>>> import numpy as np
>>> np.set_printoptions(precision=3, suppress=True, linewidth=120, sign=" ")
>>> A = np.loadtxt("data.csv", delimiter=",")
>>> A
array([[  9.338,   8.997, -15.226],
       [  6.073,  15.618,  10.917],
       [ -7.272, -16.567,  -8.523],
       [ -7.677, -16.833,  -7.597],
       [ -8.942, -17.402,  -4.15 ],
       [ -7.51 , -16.727,  -7.987],
       [ -1.686,   6.001,  19.004],
       [ -0.662,   7.541,  18.512],
       [  3.547,  -2.996, -19.454],
       [ -7.809,  -5.213,  17.659],
       [  9.827,  17.397,   0.879],
       [-10.704, -16.104,   5.108]])
>>> A2 = A / np.linalg.norm(A, axis=1, keepdims=True)
>>> G = A2 @ A2.T
>>> (G - 2 * np.eye(12)).round(6).argmax(axis=1)
array([  8,  10,   5,   5,   3,   3,   7,   6,   0,   6,   1,   4])
>>> round(float(np.degrees(np.arccos(np.clip(G[5, 8], -1, 1)))), 3)
63.44
>>> G[5]
array([-0.248, -0.985,  1.   ,  1.   ,  0.978,  1.   , -0.599, -0.673,  0.447,  0.012, -0.93 ,  0.772])
>>> (np.abs(G) > 0.9).astype(int)
array([[ 1,  0,  0,  0,  0,  0,  0,  0,  0,  1,  0,  0],
       [ 0,  1,  1,  1,  1,  1,  0,  0,  0,  0,  0,  0],
       [ 0,  1,  1,  1,  1,  1,  0,  0,  0,  0,  1,  0],
       [ 0,  1,  1,  1,  1,  1,  0,  0,  0,  0,  1,  0],
       [ 0,  1,  1,  1,  1,  1,  0,  0,  0,  0,  1,  0],
       [ 0,  1,  1,  1,  1,  1,  0,  0,  0,  0,  1,  0],
       [ 0,  0,  0,  0,  0,  0,  1,  1,  1,  0,  0,  0],
       [ 0,  0,  0,  0,  0,  0,  1,  1,  1,  0,  0,  0],
       [ 0,  0,  0,  0,  0,  0,  1,  1,  1,  0,  0,  0],
       [ 1,  0,  0,  0,  0,  0,  0,  0,  0,  1,  0,  0],
       [ 0,  0,  1,  1,  1,  1,  0,  0,  0,  0,  1,  1],
       [ 0,  0,  0,  0,  0,  0,  0,  0,  0,  0,  1,  1]])
>>> G = np.cov(A, rowvar=False)
>>> A.std(axis=0)
array([  7.155,  13.06 ,  12.834])
>>> np.round(np.linalg.eigvalsh(G)[::-1], 3) + 0
array([ 264.401,  157.179,    0.   ])
>>> d = np.linalg.norm(A[:, None] - A[None], axis=-1)
>>> np.linalg.norm(A - A.mean(axis=0), axis=1)
array([ 22.972,  22.697,  17.259,  17.126,  16.723,  17.18 ,  20.354,  20.697,  20.951,  18.016,  23.577,  16.325])
>>> np.linalg.norm(A, axis=1)
array([ 20.,  20.,  20.,  20.,  20.,  20.,  20.,  20.,  20.,  20.,  20.,  20.])
>>> d[7].round(6).argsort(kind="stable")[:4]
array([ 7,  6,  1,  9])
>>> Xc = A - A.mean(axis=0)
>>> vecs = np.linalg.svd(Xc)[2][:2]
>>> A2 = Xc - Xc @ vecs.T @ vecs
>>> np.round(A2.std(axis=0), 3) + 0
array([ 0.,  0.,  0.])
>>> np.round(np.cov(Xc @ vecs.T, rowvar=False), 3) + 0
array([[ 264.401,    0.   ],
       [   0.   ,  157.179]])
>>> M = np.load("w.npy")
>>> M
array([[ 1,  0,  0,  0],
       [ 0,  1,  0,  0],
       [ 0,  0,  1,  0],
       [ 0,  0,  0,  1]])
>>> np.linalg.eigvals(M)
array([ 1.,  1.,  1.,  1.])
>>> np.round(np.linalg.det(M[::-1]), 3)
np.float64(1.0)
>>> np.kron(np.eye(2, dtype=int), M)
array([[ 1,  0,  0,  0,  0,  0,  0,  0],
       [ 0,  1,  0,  0,  0,  0,  0,  0],
       [ 0,  0,  1,  0,  0,  0,  0,  0],
       [ 0,  0,  0,  1,  0,  0,  0,  0],
       [ 0,  0,  0,  0,  1,  0,  0,  0],
       [ 0,  0,  0,  0,  0,  1,  0,  0],
       [ 0,  0,  0,  0,  0,  0,  1,  0],
       [ 0,  0,  0,  0,  0,  0,  0,  1]])
>>> np.einsum("ij,ji->", M, M)
np.int64(4)
>>> np.einsum("ii->", M)
np.int64(4)
>>> round(np.linalg.det(2 * M), 3), np.round(np.linalg.det(M), 3)
(np.float64(16.0), np.float64(1.0))
>>> np.linalg.svd(M, compute_uv=False)
array([ 1.,  1.,  1.,  1.])
>>> np.diff(M, axis=0)
array([[-1,  1,  0,  0],
       [ 0, -1,  1,  0],
       [ 0,  0, -1,  1]])
>>> np.linalg.matrix_rank(M)
np.int64(4)
>>> round(np.linalg.norm(M), 3)
np.float64(2.0)
>>> np.zeros(4, 4)
Traceback (most recent call last):
  File "<python-input-34>", line 1, in <module>
    np.zeros(4, 4)
    ~~~~~~~~^^^^^^
TypeError: Cannot interpret '4' as a data type
>>> np.unravel_index(np.abs(M).argmax(), M.shape)
(np.int64(0), np.int64(0))
>>> M - M[0]
array([[ 0,  0,  0,  0],
       [-1,  1,  0,  0],
       [-1,  0,  1,  0],
       [-1,  0,  0,  1]])
>>> M.shape
(4, 4)
>>> M[4]
Traceback (most recent call last):
  File "<python-input-38>", line 1, in <module>
    M[4]
    ~^^^
IndexError: index 4 is out of bounds for axis 0 with size 4
>>> x = np.array([1, 1, 1, 1])
>>> round(np.linalg.det(M), 3)
np.float64(1.0)
>>> [p for p in range(1, 25) if np.allclose(np.linalg.matrix_power(M, p), np.eye(4))]
[1, 2, 3, 4, 5, 6, 7, 8, 9, 10, 11, 12, 13, 14, 15, 16, 17, 18, 19, 20, 21, 22, 23, 24]
>>> M.T @ (M @ x)
array([ 1,  1,  1,  1])
>>> np.round(np.linalg.norm(x), 3), round(float(np.linalg.norm(M @ x)), 3)
(np.float64(2.0), 2.0)
>>> F = np.load("mat.npy")
>>> F
array([[ 1,  1,  0],
       [ 0,  0, -1],
       [ 3,  2,  1],
       [ 2,  3,  1],
       [ 2,  0,  3],
       [ 0,  1,  1],
       [ 0,  1,  4],
       [-2, -1,  4],
       [-1, -2,  2],
       [-3, -3,  1],
       [-4,  0,  2],
       [-2,  0,  1],
       [-5,  1,  1],
       [-2,  4, -1],
       [-1,  6, -2],
       [-2,  5,  1],
       [ 0,  3,  1],
       [-3,  5,  0],
       [-5,  6,  2],
       [-2,  6,  5],
       [-3,  5,  8],
       [ 0,  7,  5],
       [ 2,  9,  8],
       [ 0,  7, 10]])
>>> x = np.array([1, 0, 0])
>>> y = F @ x
>>> np.round(np.linalg.pinv(F) @ F, 3) + 0
array([[ 1.,  0.,  0.],
       [ 0.,  1.,  0.],
       [ 0.,  0.,  1.]])
>>> rng = np.random.default_rng(481)
>>> y = y + 0.05 * rng.normal(size=24)
>>> y
array([ 1.133,  0.049,  2.988,  2.017,  1.998,  0.04 , -0.042, -1.98 , -1.037, -3.027, -4.017, -1.992, -5.066, -1.986,
       -0.954, -2.032,  0.153, -2.923, -5.022, -2.045, -3.007,  0.015,  1.996,  0.006])
>>> beta, *_ = np.linalg.lstsq(F, y)
>>> beta
array([ 1.005,  0.006, -0.005])
>>> beta.round()
array([ 1.,  0., -0.])
>>> [round(float(np.linalg.norm(np.linalg.solve(F.T @ F + lam * np.eye(3), F.T @ y))), 2) for lam in (0, 1, 10, 100)]
[1.0, 1.0, 0.93, 0.57]
>>> G = np.cov(F, rowvar=False)
>>> np.argwhere(np.triu(np.abs(np.corrcoef(F.T)) > 0.8, 1))
array([], shape=(0, 2), dtype=int64)
>>> F.std(axis=0)
array([ 2.15 ,  3.139,  2.955])
>>> round(np.corrcoef(F[:, 0], F[:, 2])[0, 1], 3)
np.float64(0.107)
>>> G
array([[  4.824,   0.511,   0.712],
       [  0.511,  10.283,   4.098],
       [  0.712,   4.098,   9.114]])
>>> z = F[:, 2] > np.median(F[:, 2])
>>> r0 = F[z].mean(axis=0) - F[~z].mean(axis=0)
>>> ((F - F.mean(axis=0)) @ r0 > 0).astype(int)
array([ 0,  0,  0,  0,  0,  0,  1,  1,  0,  0,  0,  0,  0,  0,  0,  0,  0,  0,  1,  1,  1,  1,  1,  1])
>>> (((F - F.mean(axis=0)) @ r0 > 0) == z).mean()
np.float64(0.875)
>>> W0 = np.load("a.npy")
>>> W0
array([[ 0.111,  0.333,  0.222,  0.333],
       [ 0.333,  0.333,  0.333,  0.   ],
       [ 0.   ,  0.375,  0.5  ,  0.125],
       [ 0.273,  0.273,  0.182,  0.273]])
>>> x = np.array([1, 2, 1, 1])
>>> y = W0 @ x
>>> y
array([ 1.333,  1.333,  1.375,  1.273])
>>> np.round(np.linalg.solve(W0, W0[:, 0]), 3) + 0
array([ 1.,  0.,  0.,  0.])
>>> np.round(np.linalg.solve(W0.T, W0[2]), 3) + 0
array([ 0.,  0.,  1.,  0.])
>>> np.linalg.solve(W0, y)
array([ 1.,  2.,  1.,  1.])
>>> x = np.array([0, -2, -1, -2])
>>> y = W0 @ x
>>> beta, lr = np.zeros(4), 1 / np.linalg.norm(W0, 2) ** 2
>>> for i in range(8):
...     beta -= lr * W0.T @ (W0 @ beta - y)
...     if i % 2 == 0: print(i, round(np.linalg.norm(W0 @ beta - y), 3))
... 
0 0.416
2 0.349
4 0.293
6 0.246
>>> round(float(np.linalg.cond(W0)), 3)
31.2
>>> beta
array([-0.494, -1.642, -1.376, -1.508])
>>> t3 = np.stack([W0, 3 * W0, W0[::-1]])
>>> t3.sum(axis=0)
array([[ 0.717,  1.606,  1.071,  1.606],
       [ 1.333,  1.708,  1.833,  0.125],
       [ 0.333,  1.833,  2.333,  0.5  ],
       [ 1.202,  1.424,  0.949,  1.424]])
>>> np.einsum("bij,cij->bc", t3, t3)
array([[  1.28 ,   3.839,   1.088],
       [  3.839,  11.518,   3.265],
       [  1.088,   3.265,   1.28 ]])
>>> np.linalg.det(t3)
array([-0.003, -0.273, -0.003])
>>> np.linalg.matrix_rank(t3.reshape(3, -1))
np.int64(2)
>>> np.linalg.matrix_rank(t3)
array([ 4,  4,  4])
>>> t3.shape
(3, 4, 4)
>>> feats = np.load("test13.npy")
>>> feats
array([[ 0,  2,  0],
       [-3,  3,  1]])
>>> np.abs(feats).max()
np.int64(3)
>>> round(float(np.linalg.norm(feats)), 3)
4.796
>>> feats[:, 3]
Traceback (most recent call last):
  File "<python-input-90>", line 1, in <module>
    feats[:, 3]
    ~~~~~^^^^^^
IndexError: index 3 is out of bounds for axis 1 with size 3
>>> feats.shape
(2, 3)
>>> np.linalg.matrix_rank(feats)
np.int64(2)
>>> feats.sum(axis=1)
array([ 2,  1])
>>> np.unravel_index(np.abs(feats).argmax(), feats.shape)
(np.int64(1), np.int64(0))
>>> feats - feats[0]
array([[ 0,  0,  0],
       [-3,  1,  1]])
>>> np.linalg.svd(feats, compute_uv=False)
array([ 4.594,  1.377])
>>> np.zeros(2, 3)
Traceback (most recent call last):
  File "<python-input-97>", line 1, in <module>
    np.zeros(2, 3)
    ~~~~~~~~^^^^^^
TypeError: Cannot interpret '3' as a data type
>>> feats.mean(axis=0)
array([-1.5,  2.5,  0.5])
>>> A2 = feats / np.sqrt((feats ** 2).mean(axis=1, keepdims=True))
>>> np.linalg.matrix_rank(A2) == np.linalg.matrix_rank(feats)
np.True_
>>> A2[0]
array([ 0.   ,  1.732,  0.   ])
>>> round(np.linalg.norm(feats, "nuc"), 3)
np.float64(5.971)
>>> np.round(np.linalg.norm(feats, 1), 3), round(np.linalg.norm(feats, np.inf), 3)
(np.float64(5.0), np.float64(7.0))
>>> round(np.linalg.norm(feats[1], 1), 3), round(np.linalg.norm(feats[1], np.inf), 3)
(np.float64(7.0), np.float64(3.0))
>>> A2 = feats + rng.integers(-2, 3, (2, 1)) @ rng.integers(-2, 3, (1, 3))
>>> A2
array([[ 0,  4,  4],
       [-3,  1, -3]])
>>> A2 - feats
array([[ 0,  2,  4],
       [ 0, -2, -4]])
>>> np.linalg.matrix_rank(A2 - feats, tol=1e-8)
np.int64(1)
>>> np.abs(A2 - feats).sum(axis=1)
array([ 6,  6])
>>> z = rng.integers(0, 3, 4)
>>> arr = np.array([[0, -1, -2, 0], [0, 2, 1, -1], [1, 1, -2, 2], [-2, -2, 0, -1]]) * (z[:, None] == z)
>>> arr
array([[ 0, -1,  0,  0],
       [ 0,  2,  0,  0],
       [ 0,  0, -2,  2],
       [ 0,  0,  0, -1]])
>>> ev, vecs = np.linalg.eig(W0)
>>> np.round(np.prod(ev), 3)
np.float64(-0.003)
>>> np.round(W0 @ vecs[:, 0] - ev[0] * vecs[:, 0], 3) + 0
array([ 0.,  0.,  0.,  0.])
>>> left, s, VT = np.linalg.svd(arr)
>>> vecs = VT[:(s > 1e-8).sum()]
>>> x = arr[0] + 4 * arr[1] + rng.integers(2) * np.eye(4)[3]
>>> x
array([ 0.,  7.,  0.,  1.])
>>> np.linalg.matrix_rank(np.vstack([arr, x]))
np.int64(3)
>>> np.allclose(vecs.T @ vecs @ x, x)
True
>>> left, s, VT = np.linalg.svd(arr)
>>> s
array([ 2.921,  2.236,  0.685,  0.   ])
>>> np.argmax(s[:-1] / (s[1:] + 1e-6)) + 1
np.int64(3)
>>> A2 = left[:, :3] @ np.diag(s[:3]) @ VT[:3]
>>> round(np.linalg.norm(arr - A2) / np.linalg.norm(arr), 3)
np.float64(0.0)
>>> A2.round(3) + 0
array([[ 0., -1.,  0.,  0.],
       [ 0.,  2.,  0.,  0.],
       [ 0.,  0., -2.,  2.],
       [ 0.,  0.,  0., -1.]])
>>> np.linalg.matrix_rank(A2)
np.int64(3)
>>> A2 = feats / np.linalg.norm(feats, axis=1, keepdims=True)
>>> G = A2 @ A2.T
>>> G[0]
array([ 1.   ,  0.688])
>>> (G - 2 * np.eye(2)).round(6).argmax(axis=1)
array([ 1,  0])
>>> mat = np.load("arr.npy")
>>> mat
array([[ 3.,  3.,  0.],
       [ 3., -3.,  3.],
       [ 0.,  3., -2.]])
>>> r0 = np.array([1, 1])
>>> np.polyval(r0, mat[1])
array([ 4., -2.,  4.])
>>> def softmax(z):
...     e = np.exp(z - z.max(axis=-1, keepdims=True))
...     return e / e.sum(axis=-1, keepdims=True)
... 
>>> softmax(feats[1])
array([ 0.002,  0.879,  0.119])
>>> np.round(softmax(10 * feats[1]), 3) + 0
array([ 0.,  1.,  0.])
>>> softmax(feats).sum(axis=1)
array([ 1.,  1.])
>>> scores = feats @ feats.T / np.sqrt(3)
>>> softmax(scores)
array([[ 0.24 ,  0.76 ],
       [ 0.001,  0.999]])
>>> softmax(scores).round(6).argmax(axis=1)
array([ 1,  1])
>>> softmax(scores)[1] @ feats
array([-2.998,  2.999,  0.999])
>>> ev, vecs = np.linalg.eig(mat)
>>> ev
array([-6.151,  4.478, -0.327])
>>> np.sort(np.linalg.eigvals(mat.T))
array([-6.151, -0.327,  4.478])
>>> np.sort(np.linalg.eigvals(np.linalg.inv(mat)))
array([-3.061, -0.163,  0.223])
>>> round(float(np.prod(ev)), 3)
9.0
